>>> import numpy as np
>>> np.set_printoptions(precision=2, suppress=True, linewidth=100, legacy="1.25")
>>> J = np.loadtxt("dump.csv", delimiter=",")
>>> J
array([[-2.,  0.,  0.,  0.],
       [ 0.,  0., -3.,  0.],
       [ 0.,  2.,  0.,  0.],
       [ 0.,  0.,  0., -3.]])
>>> out = np.array([[2, 1], [2, 2], [2, 2], [0, 0]])
>>> np.einsum("ik,kj->ij", J, out)
array([[-4., -2.],
       [-6., -6.],
       [ 4.,  4.],
       [ 0.,  0.]])
>>> np.einsum("ij,ij->i", J, J)
array([4., 9., 4., 9.])
>>> np.linalg.matrix_rank(J @ out)
2
>>> out.T @ J.T
array([[-4., -6.,  4.,  0.],
       [-2., -6.,  4.,  0.]])
>>> np.linalg.matrix_rank(np.vstack([J, out.T]))
4
>>> J.T @ J
array([[4., 0., 0., 0.],
       [0., 4., 0., 0.],
       [0., 0., 9., 0.],
       [0., 0., 0., 9.]])
>>> np.linalg.svd(J, compute_uv=False)
array([3., 3., 2., 2.])
>>> x0 = np.array([-2, 3, 1, -2])
>>> rhs = J @ x0
>>> rhs
array([ 4., -3.,  6.,  6.])
>>> np.linalg.solve(J.T, J[2])
array([-0., -0.,  1., -0.])
>>> np.linalg.solve(J, J[:, 3])
array([-0.,  0., -0.,  1.])
>>> print(np.linalg.solve(J, rhs + J[:, 1]))
[-2.  4.  1. -2.]
>>> print((J + J.T) / 2)
[[-2.   0.   0.   0. ]
 [ 0.   0.  -0.5  0. ]
 [ 0.  -0.5  0.   0. ]
 [ 0.   0.   0.  -3. ]]
>>> np.allclose(J @ J.T, J.T @ J)
False
>>> round(np.linalg.det(J), 2)
36.0
>>> print(np.linalg.matrix_power(J, 2))
[[ 4.  0.  0.  0.]
 [ 0. -6.  0.  0.]
 [ 0.  0. -6.  0.]
 [ 0.  0.  0.  9.]]
>>> np.trace(J)
-5.0
>>> np.allclose(J, J.T)
False
>>> print(round(float(np.linalg.det(J)), 2))
36.0
>>> feats = np.load("out0.npy")
>>> feats
array([[ 3.31, -8.31,  0.09],
       [ 5.07, -0.32, -0.33],
       [ 4.72, -0.66,  0.48],
       [ 2.54, -7.68, -0.06],
       [ 3.36, -2.11,  0.26],
       [ 2.21, -1.34, -2.54],
       [ 3.85, -6.61,  1.2 ],
       [ 5.25, -5.53,  2.12],
       [ 9.15,  1.08, -3.7 ],
       [ 7.86,  2.25, -2.8 ],
       [ 7.81,  2.05, -3.4 ],
       [ 4.11, -8.04,  2.43],
       [ 7.98,  1.01, -1.17],
       [ 7.67,  1.73, -4.51],
       [ 2.39, -8.34,  1.13],
       [ 7.69,  2.12, -4.27],
       [ 2.56, -0.48,  1.17],
       [ 8.31,  2.18, -3.94],
       [ 3.94, -0.73,  0.52],
       [ 2.31, -8.84,  1.69],
       [ 3.19, -0.46,  0.04],
       [ 9.29, -0.79, -2.1 ],
       [ 4.72, -1.02,  0.58],
       [ 3.53, -1.09,  0.28],
       [10.19,  0.11, -5.24],
       [ 4.15, -7.16,  1.4 ]])
>>> Ac = feats - feats.mean(axis=0)
>>> Uu, sigma, vt = np.linalg.svd(Ac, full_matrices=False)
>>> np.searchsorted(np.cumsum(sigma ** 2) / (sigma ** 2).sum(), 0.9) + 1
2
>>> np.abs(vt[0]).argmax()
1
>>> print(np.abs(Uu[:, 0]).argmax())
19
>>> out = np.c_[feats[:, :2] @ np.array([[9, 4], [0, 3]]), np.array([0, 2, 0, 5, 2, 0, 1, 2, 0, 5, 0, 3, 2, 0, 1, 0, 5, 3, 1, 2, 3, 2, 0, 5, 1, 4])]
>>> out
array([[ 29.79, -11.69,   0.  ],
       [ 45.63,  19.32,   2.  ],
       [ 42.48,  16.9 ,   0.  ],
       [ 22.86, -12.88,   5.  ],
       [ 30.24,   7.11,   2.  ],
       [ 19.89,   4.82,   0.  ],
       [ 34.65,  -4.43,   1.  ],
       [ 47.25,   4.41,   2.  ],
       [ 82.35,  39.84,   0.  ],
       [ 70.74,  38.19,   5.  ],
       [ 70.29,  37.39,   0.  ],
       [ 36.99,  -7.68,   3.  ],
       [ 71.82,  34.95,   2.  ],
       [ 69.03,  35.87,   0.  ],
       [ 21.51, -15.46,   1.  ],
       [ 69.21,  37.12,   0.  ],
       [ 23.04,   8.8 ,   5.  ],
       [ 74.79,  39.78,   3.  ],
       [ 35.46,  13.57,   1.  ],
       [ 20.79, -17.28,   2.  ],
       [ 28.71,  11.38,   3.  ],
       [ 83.61,  34.79,   2.  ],
       [ 42.48,  15.82,   0.  ],
       [ 31.77,  10.85,   5.  ],
       [ 91.71,  41.09,   1.  ],
       [ 37.35,  -4.88,   4.  ]])
>>> np.round(np.linalg.norm(out - feats @ np.linalg.lstsq(feats, out)[0], axis=0), 2) + 0
array([0.  , 0.  , 8.98])
>>> np.round(np.linalg.lstsq(feats, out[:, 0])[0], 2) + 0
array([9., 0., 0.])
>>> np.linalg.norm(np.linalg.qr(feats)[0].T @ out, axis=0) ** 2 / ((out ** 2).sum(axis=0) + 1e-12)
array([1.  , 1.  , 0.53])
>>> Ac = out - out.mean(axis=0)
>>> Uu, sigma, vt = np.linalg.svd(Ac, full_matrices=False)
>>> vt[0] * np.sign(vt[0, np.abs(vt[0]).argmax()])
array([ 0.76,  0.65, -0.01])
>>> np.linalg.matrix_rank(Ac)
3
>>> np.round(sigma ** 2 / (sigma ** 2).sum(), 2) + 0
array([0.95, 0.05, 0.  ])
>>> round((sigma ** 2).sum() ** 2 / (sigma ** 4).sum(), 2)
1.11
>>> W0 = np.loadtxt("a.csv", delimiter=",")
>>> print(W0)
[[-0.42  0.49  0.5   0.57]
 [-0.12 -0.78 -0.03  0.61]
 [-0.06  0.35 -0.84  0.4 ]
 [ 0.9   0.15  0.17  0.38]]
>>> x0 = np.array([-3, 0, 3, -1])
>>> np.abs(np.linalg.eigvals(W0))
array([1., 1., 1., 1.])
>>> np.sort(np.abs(np.degrees(np.angle(np.linalg.eigvals(W0)))))
array([  0.  , 146.61, 146.61, 180.  ])
>>> round(np.linalg.det(W0), 2)
-1.0
>>> np.sort(np.abs(np.linalg.eigvals(W0)))
array([1., 1., 1., 1.])
>>> print(round(np.linalg.det(W0), 2))
-1.0
>>> np.round(W0 @ W0, 2) + 0
array([[ 0.6 , -0.33, -0.55,  0.48],
       [ 0.7 ,  0.63,  0.1 , -0.33],
       [ 0.39, -0.55,  0.74,  0.  ],
       [-0.07,  0.44,  0.37,  0.82]])
>>> (W0 - W0.T) / 2
array([[ 0.  ,  0.31,  0.28, -0.16],
       [-0.31,  0.  , -0.19,  0.23],
       [-0.28,  0.19,  0.  ,  0.11],
       [ 0.16, -0.23, -0.11,  0.  ]])
>>> np.allclose(W0, W0.T)
False
>>> (W0 + W0.T) / 2
array([[-0.42,  0.19,  0.22,  0.74],
       [ 0.19, -0.78,  0.16,  0.38],
       [ 0.22,  0.16, -0.84,  0.29],
       [ 0.74,  0.38,  0.29,  0.38]])
>>> print(round(float(np.trace(W0)), 2))
-1.67
>>> u, r1 = W0[1], W0[2]
>>> round(u @ u, 2)
1.0
>>> np.round(u @ r1, 2)
-0.0
>>> p = (u @ r1) / (u @ u) * u
>>> round(float(np.linalg.norm(u + r1) ** 2 + np.linalg.norm(u - r1) ** 2), 2)
4.0
>>> r1 - p
array([-0.06,  0.35, -0.84,  0.4 ])
>>> print(np.linalg.matrix_rank(np.outer(u, r1)))
1
>>> th = np.radians(36)
>>> r_ = np.eye(4)
>>> r_[3, 3] = r_[1, 1] = np.cos(th)
>>> r_[3, 1], r_[1, 3] = -np.sin(th), np.sin(th)
>>> r_
array([[ 1.  ,  0.  ,  0.  ,  0.  ],
       [ 0.  ,  0.81,  0.  ,  0.59],
       [ 0.  ,  0.  ,  1.  ,  0.  ],
       [ 0.  , -0.59,  0.  ,  0.81]])
>>> out = J @ r_.T
>>> np.allclose(np.linalg.norm(J, axis=1), np.linalg.norm(out, axis=1))
True
>>> out = np.array([[0, 5, 9], [6, 8, 1], [4, 0, -5]])
>>> C = np.array([[-2]])
>>> arr = np.block([[out, np.array([[-9], [7], [-2]])], [np.zeros((1, 3)), C]])
>>> arr
array([[ 0.,  5.,  9., -9.],
       [ 6.,  8.,  1.,  7.],
       [ 4.,  0., -5., -2.],
       [ 0.,  0.,  0., -2.]])
>>> round(float(np.linalg.norm(arr)), 2)
19.65
>>> np.linalg.svd(arr, compute_uv=False)
array([14.1 , 12.08,  6.43,  0.22])
>>> np.zeros(4, 4)
Traceback (most recent call last):
  File "<python-input-76>", line 1, in <module>
    np.zeros(4, 4)
    ~~~~~~~~^^^^^^
TypeError: Cannot interpret '4' as a data type
>>> np.diff(arr, axis=0)
array([[ 6.,  3., -8., 16.],
       [-2., -8., -6., -9.],
       [-4.,  0.,  5.,  0.]])
>>> arr.shape
(4, 4)
>>> print(arr.mean(axis=0))
[ 2.5   3.25  1.25 -1.5 ]
>>> arr.sum(axis=1)
array([ 5., 22., -3., -2.])
>>> evals, evecs = np.linalg.eig(arr)
>>> round(float(np.prod(evals)), 2)
236.0
>>> np.sort(np.linalg.eigvals(arr.T))
array([-9.49, -2.  ,  1.09, 11.39])
>>> w1 = np.array([[2, -2], [0, -5], [-1, 2], [-1, 0]])
>>> b = np.array([1, 1])
>>> hid = np.maximum(arr @ w1 + b, 0)
>>> np.linalg.matrix_rank(hid)
2
>>> hid
array([[ 1.,  0.],
       [ 5.,  0.],
       [16.,  0.],
       [ 3.,  1.]])
>>> C = np.array([[2, 2, 1], [0, 3, 0]])
>>> hid @ C
array([[ 2.,  2.,  1.],
       [10., 10.,  5.],
       [32., 32., 16.],
       [ 6.,  9.,  3.]])
>>> w1 @ C
array([[  4,  -2,   2],
       [  0, -15,   0],
       [ -2,   4,  -1],
       [ -2,  -2,  -1]])
>>> (hid @ C).round(6).argmax(axis=1)
array([0, 0, 0, 1])
>>> hid - hid[0]
array([[ 0.,  0.],
       [ 4.,  0.],
       [15.,  0.],
       [ 2.,  1.]])
>>> hid.sum(axis=1)
array([ 1.,  5., 16.,  4.])
>>> print(np.linalg.svd(hid, compute_uv=False))
[17.06  0.98]
>>> print(hid.sum(axis=0))
[25.  1.]
>>> print(round(float(np.linalg.norm(hid)), 2))
17.09
>>> np.unravel_index(np.abs(hid).argmax(), hid.shape)
(2, 0)
>>> np.count_nonzero(hid)
5
>>> m1 = np.load("mat.npy")
>>> print(m1)
[[ 0 -5 -3  1 -4]
 [ 0  0 -1 -5  3]
 [ 0  0  0 -3  5]
 [ 0  0  0  0  5]
 [ 0  0  0  0  0]]
>>> print(np.linalg.matrix_power(m1, 2))
[[  0   0   5  34 -25]
 [  0   0   0   3 -30]
 [  0   0   0   0 -15]
 [  0   0   0   0   0]
 [  0   0   0   0   0]]
>>> (m1 + m1.T) / 2
array([[ 0. , -2.5, -1.5,  0.5, -2. ],
       [-2.5,  0. , -0.5, -2.5,  1.5],
       [-1.5, -0.5,  0. , -1.5,  2.5],
       [ 0.5, -2.5, -1.5,  0. ,  2.5],
       [-2. ,  1.5,  2.5,  2.5,  0. ]])
>>> np.sort(np.linalg.eigvals(m1))
array([0., 0., 0., 0., 0.])
>>> print(np.prod(np.diag(m1)), round(float(np.linalg.det(m1)), 2))
0 0.0
>>> np.linalg.matrix_rank(m1 - m1[0, 0] * np.eye(5))
4
>>> m1 @ m1
array([[  0,   0,   5,  34, -25],
       [  0,   0,   0,   3, -30],
       [  0,   0,   0,   0, -15],
       [  0,   0,   0,   0,   0],
       [  0,   0,   0,   0,   0]])
>>> Uu, sigma, vt = np.linalg.svd(m1)
>>> sigma
array([10.05,  5.64,  3.47,  0.38,  0.  ])
>>> out = Uu[:, :4] @ np.diag(sigma[:4]) @ vt[:4]
>>> out.round(2) + 0
array([[ 0., -5., -3.,  1., -4.],
       [ 0.,  0., -1., -5.,  3.],
       [ 0.,  0.,  0., -3.,  5.],
       [ 0.,  0.,  0.,  0.,  5.],
       [ 0.,  0.,  0.,  0.,  0.]])
>>> np.linalg.matrix_rank(out)
4
>>> print(round(float(np.linalg.norm(m1 - out, 2)), 2), sigma[4])
0.0 0.0
>>> print(np.linalg.matrix_rank(m1, rtol=0.05))
3
>>> round(float(np.abs(m1 - out).max()), 2)
0.0
>>> F = np.array([[-1.4, -0.2, -0.7, -0.5, 0.0],
...     [1.4, 0.3, 0.6, 1.8, -0.6],
...     [-0.7, -0.7, 0.5, 0.7, -0.9]])
>>> rng = np.random.default_rng(489921)
>>> F[2] = F[1] + 0.05 * rng.normal(size=5)
>>> F
array([[-1.4 , -0.2 , -0.7 , -0.5 ,  0.  ],
       [ 1.4 ,  0.3 ,  0.6 ,  1.8 , -0.6 ],
       [ 1.36,  0.29,  0.67,  1.81, -0.63]])
>>> np.linalg.cond(F) > 100
False
>>> round(np.linalg.norm(F, 2) / np.linalg.norm(F), 2)
0.97
>>> [round(float(x), 2) for x in np.linalg.svd(F, compute_uv=False)[:3]]
[3.75, 0.88, 0.06]
>>> out = F / np.sqrt((F ** 2).mean(axis=1, keepdims=True))
>>> F - F.mean(axis=1, keepdims=True)
array([[-0.84,  0.36, -0.14,  0.06,  0.56],
       [ 0.7 , -0.4 , -0.1 ,  1.1 , -1.3 ],
       [ 0.66, -0.41, -0.03,  1.11, -1.33]])
>>> def softmax(z):
...     e = np.exp(z - z.max(axis=-1, keepdims=True))
...     return e / e.sum(axis=-1, keepdims=True)
... 
>>> softmax(F[1] + 2)
array([0.29, 0.1 , 0.13, 0.44, 0.04])
>>> S = F @ F.T / np.sqrt(5)
>>> softmax(S)
array([[0.88, 0.06, 0.06],
       [0.01, 0.49, 0.5 ],
       [0.01, 0.49, 0.5 ]])
>>> softmax(S)[1] @ F
array([ 1.36,  0.29,  0.63,  1.79, -0.61])
>>> u, r1 = F[2], F[0]
>>> print(round(float(u @ u), 2))
6.07
>>> p = (u @ r1) / (u @ u) * u
>>> print(np.linalg.matrix_rank(np.outer(u, r1)))
1
>>> np.round((r1 - p) @ u, 2)
0.0
>>> E = np.array([[-2, -3, 3], [1, -3, 3], [0, -1, 3], [2, 3, 3], [-1, 0, 3]])
>>> E[:, 1] = 4 * E[:, 0]
>>> E
array([[-2, -8,  3],
       [ 1,  4,  3],
       [ 0,  0,  3],
       [ 2,  8,  3],
       [-1, -4,  3]])
>>> np.allclose(E[:-1].T @ np.linalg.lstsq(E[:-1].T, E[-1])[0], E[-1])
True
>>> np.round(np.trace(np.linalg.pinv(E) @ E), 2)
2.0
>>> np.round(E @ np.linalg.pinv(E) @ E, 2) + 0
array([[-2., -8.,  3.],
       [ 1.,  4.,  3.],
       [ 0.,  0.,  3.],
       [ 2.,  8.,  3.],
       [-1., -4.,  3.]])
>>> rank = np.linalg.matrix_rank(E)
>>> rank
2
>>> null = np.linalg.svd(E)[2][rank:].T
>>> np.allclose(E @ null, 0)
True
>>> np.round(null @ null.T, 2) + 0
array([[ 0.94, -0.24,  0.  ],
       [-0.24,  0.06,  0.  ],
       [ 0.  ,  0.  ,  0.  ]])
>>> [int(np.linalg.matrix_rank(E[:, :j + 1])) for j in range(3)]
[1, 1, 2]
>>> np.round(E @ null, 2) + 0
array([[0.],
       [0.],
       [0.],
       [0.],
       [0.]])
>>> Uu, sigma, vt = np.linalg.svd(E)
>>> evecs = vt[:(sigma > 1e-8).sum()]
>>> x0 = E[3] + 3 * E[2] + rng.integers(2) * np.eye(3)[2]
>>> print(x0)
[ 2.  8. 13.]
>>> np.linalg.matrix_rank(np.vstack([E, x0]))
2
>>> np.round(np.linalg.norm(x0 - evecs.T @ evecs @ x0), 2)
0.0
>>> np.diag(evecs.T @ evecs)
array([0.06, 0.94, 1.  ])
>>> out = E / np.sqrt((E ** 2).mean(axis=1, keepdims=True))
>>> E - E.mean(axis=1, keepdims=True)
array([[ 0.33, -5.67,  5.33],
       [-1.67,  1.33,  0.33],
       [-1.  , -1.  ,  2.  ],
       [-2.33,  3.67, -1.33],
       [-0.33, -3.33,  3.67]])
>>> idx = rng.permutation(4)
>>> idx
array([1, 2, 3, 0])
>>> out = J[idx][:, idx]
>>> np.sort(np.abs(np.linalg.eigvals(out)))
array([2.  , 2.45, 2.45, 3.  ])
>>> out
array([[ 0., -3.,  0.,  0.],
       [ 2.,  0.,  0.,  0.],
       [ 0.,  0., -3.,  0.],
       [ 0.,  0.,  0., -2.]])
>>> round(np.linalg.det(out), 2), np.round(np.linalg.det(J[idx]), 2)
(36.0, -36.0)
>>> np.diag(out)
array([ 0.,  0., -3., -2.])
